In [1]: import numpy as np

In [2]: np.set_printoptions(precision=3, suppress=True, linewidth=120, floatmode="fixed")

In [3]: def rnd(a):
   ...:     return np.round(a, 3) + 0
   ...: 

In [4]: B = np.array([[0, 9, -8, 5, 2, -3, -4, 2],
   ...:     [9, 3, -9, -8, 4, -6, 1, -5],
   ...:     [-7, 6, -3, -6, -6, 2, 6, -8],
   ...:     [3, 6, 7, 9, -7, -9, 9, 8],
   ...:     [4, -3, 0, -1, -2, 3, 6, -1],
   ...:     [4, -3, -6, 4, 5, 7, -2, 6],
   ...:     [-5, 0, 4, 5, 2, -6, 6, 5],
   ...:     [4, -9, -8, -5, 6, -8, 4, 3]])

In [5]: J = np.triu(B)

In [6]: print(J)
[[ 0  9 -8  5  2 -3 -4  2]
 [ 0  3 -9 -8  4 -6  1 -5]
 [ 0  0 -3 -6 -6  2  6 -8]
 [ 0  0  0  9 -7 -9  9  8]
 [ 0  0  0  0 -2  3  6 -1]
 [ 0  0  0  0  0  7 -2  6]
 [ 0  0  0  0  0  0  6  5]
 [ 0  0  0  0  0  0  0  3]]

In [7]: r0 = np.array([3, -1, 1])

In [8]: print(np.correlate(J[0], J[3], "full"))
[   0   72   17 -113   70   86 -184   38   93  -17  -50   18    0    0    0]

In [9]: print(np.cross(J[0, :3], J[3, :3]))
[0 0 0]

In [10]: feats = np.loadtxt("a.csv", delimiter=",")

In [11]: print(feats)
[[0.000 1.000 2.000 1.000 2.000 2.000 0.000]
 [0.000 1.000 2.000 1.000 2.000 2.000 0.000]
 [0.000 2.000 4.000 2.000 4.000 4.000 0.000]
 [0.000 1.000 2.000 1.000 2.000 2.000 0.000]
 [0.000 1.000 2.000 1.000 2.000 2.000 0.000]
 [0.000 1.000 2.000 1.000 2.000 2.000 0.000]
 [0.000 2.000 4.000 2.000 4.000 4.000 0.000]
 [0.000 0.000 0.000 0.000 0.000 0.000 0.000]]

In [12]: rnd(feats @ np.linalg.pinv(feats) @ feats)
Out[12]: 
array([[0.000, 1.000, 2.000, 1.000, 2.000, 2.000, 0.000],
       [0.000, 1.000, 2.000, 1.000, 2.000, 2.000, 0.000],
       [0.000, 2.000, 4.000, 2.000, 4.000, 4.000, 0.000],
       [0.000, 1.000, 2.000, 1.000, 2.000, 2.000, 0.000],
       [0.000, 1.000, 2.000, 1.000, 2.000, 2.000, 0.000],
       [0.000, 1.000, 2.000, 1.000, 2.000, 2.000, 0.000],
       [0.000, 2.000, 4.000, 2.000, 4.000, 4.000, 0.000],
       [0.000, 0.000, 0.000, 0.000, 0.000, 0.000, 0.000]])

In [13]: np.abs(np.diag(np.linalg.qr(feats)[1])) > 1e-9
Out[13]: array([False,  True, False, False, False, False, False])

In [14]: rnd(np.trace(np.linalg.pinv(feats) @ feats))
Out[14]: np.float64(1.0)

In [15]: print(np.allclose(feats[:-1].T @ np.linalg.lstsq(feats[:-1].T, feats[-1])[0], feats[-1]))
True

In [16]: W = np.array([[1, 0, 2, 0, 2, 1],
    ...:     [1, 3, 1, 3, 2, 3],
    ...:     [0, 3, 3, 0, 1, 0],
    ...:     [1, 0, 3, 3, 0, 3],
    ...:     [0, 1, 2, 3, 0, 2],
    ...:     [1, 2, 2, 1, 3, 0],
    ...:     [0, 0, 2, 1, 1, 0]])

In [17]: c = np.array([4, 9, -4, -9, 8, 5])

In [18]: act = np.maximum(feats @ W + c, 0)

In [19]: (act > 0).mean(axis=0)
Out[19]: array([1.000, 1.000, 0.875, 0.875, 1.000, 1.000])

In [20]: (act > 0).astype(int)
Out[20]: 
array([[1, 1, 1, 1, 1, 1],
       [1, 1, 1, 1, 1, 1],
       [1, 1, 1, 1, 1, 1],
       [1, 1, 1, 1, 1, 1],
       [1, 1, 1, 1, 1, 1],
       [1, 1, 1, 1, 1, 1],
       [1, 1, 1, 1, 1, 1],
       [1, 1, 0, 0, 1, 1]])

In [21]: C = np.array([[2, -1], [3, 4], [-3, 0], [-2, -4], [0, 3], [0, 3]])

In [22]: act @ C
Out[22]: 
array([[ 36.000, 167.000],
       [ 36.000, 167.000],
       [  7.000, 227.000],
       [ 36.000, 167.000],
       [ 36.000, 167.000],
       [ 36.000, 167.000],
       [  7.000, 227.000],
       [ 35.000,  71.000]])

In [23]: print(W @ C)
[[ -4   8]
 [  2  14]
 [  0  15]
 [-13  -4]
 [ -9  -2]
 [  0  12]
 [ -8  -1]]

In [24]: C = np.sign(np.array([[0, -3, 1, 1], [-3, 3, -2, 2], [-2, 1, -1, -2], [0, -3, -2, -2]]))

In [25]: B = (np.tril(C, -1) + np.eye(4)) @ (np.triu(C, 1) + np.eye(4))

In [26]: evals = np.array([0, 3, 1, 3])

In [27]: F = np.rint(B * evals @ np.linalg.inv(B)) + 0

In [28]: print(F)
[[ 1.000 -1.000  2.000  4.000]
 [ 4.000  2.000  2.000 -2.000]
 [ 2.000  1.000  1.000 -4.000]
 [ 0.000  0.000  0.000  3.000]]

In [29]: np.linalg.lstsq(F[:-1].T, F[-1])[2]
Out[29]: np.int32(3)

In [30]: print(np.abs(np.diag(np.linalg.qr(F)[1])) > 1e-9)
[ True  True False  True]

In [31]: rng = np.random.default_rng(92)

In [32]: lab = rng.permutation(4)

In [33]: print(lab)
[0 2 3 1]

In [34]: B = F[lab][:, lab]

In [35]: np.diag(B)
Out[35]: array([1.000, 1.000, 3.000, 2.000])

In [36]: rnd(np.sort(np.abs(np.linalg.eigvals(B))))
Out[36]: array([0.000, 1.000, 3.000, 3.000])

In [37]: print(rnd(np.linalg.det(B)), rnd(np.linalg.det(F[lab])))
0.0 0.0

In [38]: np.linalg.cond(F) > 100
Out[38]: np.True_

In [39]: rnd(np.linalg.norm(F, 2) / np.linalg.norm(F))
Out[39]: np.float64(0.825)

In [40]: np.argsort(-np.linalg.norm(F, axis=0).round(6), kind="stable")[:3]
Out[40]: array([3, 0, 2])

In [41]: left, sv, vt = np.linalg.svd(F)

In [42]: rnd(sv)
Out[42]: array([7.422, 4.927, 1.279, 0.000])

In [43]: print(np.argmax(sv[:-1] / (sv[1:] + 1e-6)) + 1)
3

In [44]: B = left[:, :3] @ np.diag(sv[:3]) @ vt[:3]

In [45]: np.linalg.matrix_rank(F, rtol=0.05)
Out[45]: np.int64(3)

In [46]: rnd(np.abs(F - B).max())
Out[46]: np.float64(0.0)

In [47]: rnd(np.linalg.norm(F - B, 2)), rnd(sv[3])
Out[47]: (np.float64(0.0), np.float64(0.0))

In [48]: x0 = np.array([3, 1, 2, 3])

In [49]: a = np.maximum(F @ x0, 0)

In [50]: F * (a > 1e-9)[:, None]
Out[50]: 
array([[ 1.000, -1.000,  2.000,  4.000],
       [ 4.000,  2.000,  2.000, -2.000],
       [ 0.000,  0.000,  0.000, -0.000],
       [ 0.000,  0.000,  0.000,  3.000]])

In [51]: np.maximum(F @ (3 * x0), 0)
Out[51]: array([54.000, 36.000,  0.000, 27.000])

In [52]: E = np.loadtxt("m.csv", delimiter=",")

In [53]: print(E)
[[-1.182 -1.247  3.925]
 [-1.625 -1.684  4.938]
 [ 0.037  0.043 -0.260]
 [ 2.860  2.881 -8.399]
 [ 1.682  1.664 -4.861]
 [-1.076 -1.025  3.308]
 [ 0.539  0.482 -1.399]
 [ 0.416  0.255 -1.037]
 [-0.401 -0.516  1.423]
 [ 1.797  1.838 -5.503]
 [-0.350 -0.344  1.088]
 [ 0.977  0.881 -2.831]
 [-0.883 -0.784  2.840]
 [ 0.240  0.297 -0.790]
 [-0.633 -0.695  2.140]
 [-0.065 -0.113  0.357]
 [-0.840 -0.891  2.563]
 [ 0.925  0.995 -2.963]
 [ 1.940  1.924 -5.779]
 [-0.641 -0.509  1.788]
 [ 1.193  1.236 -3.686]
 [ 0.382  0.271 -0.966]
 [ 0.051  0.062 -0.261]
 [-1.413 -1.541  4.587]
 [-1.196 -1.086  3.361]
 [-0.667 -0.547  1.815]
 [-1.110 -1.111  3.356]
 [ 0.981  1.092 -3.230]
 [-2.136 -2.153  6.381]
 [-2.178 -1.975  6.385]
 [-1.548 -1.488  4.730]]

In [54]: C2 = np.cov(E, rowvar=False)

In [55]: rnd(C2)
Out[55]: 
array([[ 1.565,  1.553, -4.705],
       [ 1.553,  1.549, -4.680],
       [-4.705, -4.680, 14.172]])

In [56]: print(rnd(np.linalg.eigvalsh(C2)[::-1]))
[17.280  0.004  0.002]

In [57]: rnd(np.polyfit(E[:, 2], E[:, 1], 1))
Out[57]: array([-0.330,  0.017])

In [58]: rnd(E.std(axis=0))
Out[58]: array([1.231, 1.224, 3.703])

In [59]: np.argwhere(np.triu(np.abs(np.corrcoef(E.T)) > 0.8, 1))
Out[59]: 
array([[0, 1],
       [0, 2],
       [1, 2]])

In [60]: print(rnd(np.corrcoef(E.T)))
[[ 1.000  0.998 -0.999]
 [ 0.998  1.000 -0.999]
 [-0.999 -0.999  1.000]]

In [61]: P = E @ np.linalg.solve(E.T @ E, E.T)

In [62]: rnd(np.trace(P))
Out[62]: np.float64(3.0)

In [63]: rnd(np.linalg.eigvalsh(P))
Out[63]: 
array([0.000, 0.000, 0.000, 0.000, 0.000, 0.000, 0.000, 0.000, 0.000, 0.000, 0.000, 0.000, 0.000, 0.000, 0.000, 0.000,
       0.000, 0.000, 0.000, 0.000, 0.000, 0.000, 0.000, 0.000, 0.000, 0.000, 0.000, 0.000, 1.000, 1.000, 1.000])
